$ python3 -q
>>> import numpy as np
>>> from numpy import linalg as LA
>>> np.set_printoptions(suppress=True, linewidth=100)
>>> X = np.load("a.npy")
>>> X
array([[1, 0, 0, 0, 0, 0],
       [9, 1, 0, 0, 0, 0],
       [1, 7, 1, 0, 0, 0],
       [2, 1, 3, 1, 0, 0],
       [2, 3, 0, 2, 1, 0],
       [4, 3, 1, 0, 6, 1]])
>>> # triangular, det is the product of the diagonal
>>> Uu, s, Vt = LA.svd(X)
>>> np.argmax(s[:-1] / (s[1:] + 1e-6)) + 1
np.int64(5)
>>> out = Uu[:, :5] @ np.diag(s[:5]) @ Vt[:5]
>>> LA.matrix_rank(X, rtol=0.05)
np.int64(5)
>>> LA.matrix_rank(out)
np.int64(5)
>>> out.round(3) + 0
array([[1., 0., 0., 0., 0., 0.],
       [9., 1., 0., 0., 0., 0.],
       [1., 7., 1., 0., 0., 0.],
       [2., 1., 3., 1., 0., 0.],
       [2., 3., 0., 2., 1., 0.],
       [4., 3., 1., 0., 6., 1.]])
>>> rng = np.random.default_rng(892)
>>> lab = rng.permutation(6)
>>> lab
array([0, 3, 4, 5, 1, 2])
>>> out = X[lab][:, lab]
>>> np.allclose(out, X)
False
>>> X @ X
array([[ 1,  0,  0,  0,  0,  0],
       [18,  1,  0,  0,  0,  0],
       [65, 14,  1,  0,  0,  0],
       [16, 23,  6,  1,  0,  0],
       [35,  8,  6,  4,  1,  0],
       [48, 31,  2, 12, 12,  1]])
>>> np.prod(np.diag(X)), round(LA.det(X), 3)
(np.int64(1), np.float64(1.0))
>>> out = np.array([[-1, 4, 2, 4, -4, -4, -1, 1],
...     [1, 2, -2, -2, -5, 3, -1, -4],
...     [-4, -3, 5, 5, -3, -1, -3, 5],
...     [4, -2, 5, 5, 2, -2, 2, 5],
...     [5, -4, -3, 1, 3, 5, 3, 4],
...     [1, -1, 5, -4, 3, 2, -1, 4],
...     [-1, 3, 2, 2, 2, -3, 3, -1],
...     [5, -2, 3, 3, 2, 0, 0, 4]])
>>> mat = np.triu(out, 1)
>>> mat
array([[ 0,  4,  2,  4, -4, -4, -1,  1],
       [ 0,  0, -2, -2, -5,  3, -1, -4],
       [ 0,  0,  0,  5, -3, -1, -3,  5],
       [ 0,  0,  0,  0,  2, -2,  2,  5],
       [ 0,  0,  0,  0,  0,  5,  3,  4],
       [ 0,  0,  0,  0,  0,  0, -1,  4],
       [ 0,  0,  0,  0,  0,  0,  0, -1],
       [ 0,  0,  0,  0,  0,  0,  0,  0]])
>>> # triangular, det is the product of the diagonal
>>> ang = np.radians(135)
>>> Rm = np.eye(8)
>>> Rm[2, 2] = Rm[6, 6] = np.cos(ang)
>>> Rm[2, 6], Rm[6, 2] = -np.sin(ang), np.sin(ang)
>>> Rm.round(3)
array([[ 1.   ,  0.   ,  0.   ,  0.   ,  0.   ,  0.   ,  0.   ,  0.   ],
       [ 0.   ,  1.   ,  0.   ,  0.   ,  0.   ,  0.   ,  0.   ,  0.   ],
       [ 0.   ,  0.   , -0.707,  0.   ,  0.   ,  0.   , -0.707,  0.   ],
       [ 0.   ,  0.   ,  0.   ,  1.   ,  0.   ,  0.   ,  0.   ,  0.   ],
       [ 0.   ,  0.   ,  0.   ,  0.   ,  1.   ,  0.   ,  0.   ,  0.   ],
       [ 0.   ,  0.   ,  0.   ,  0.   ,  0.   ,  1.   ,  0.   ,  0.   ],
       [ 0.   ,  0.   ,  0.707,  0.   ,  0.   ,  0.   , -0.707,  0.   ],
       [ 0.   ,  0.   ,  0.   ,  0.   ,  0.   ,  0.   ,  0.   ,  1.   ]])
>>> out = mat @ Rm.T
>>> np.round(LA.det(Rm), 3), round(np.trace(Rm), 3)
(np.float64(1.0), np.float64(4.586))
>>> np.allclose(LA.norm(mat, axis=1), LA.norm(out, axis=1))
True
>>> np.round(np.abs(out - mat).max(axis=0), 3)
array([0.   , 0.   , 4.121, 0.   , 0.   , 0.   , 5.121, 0.   ])
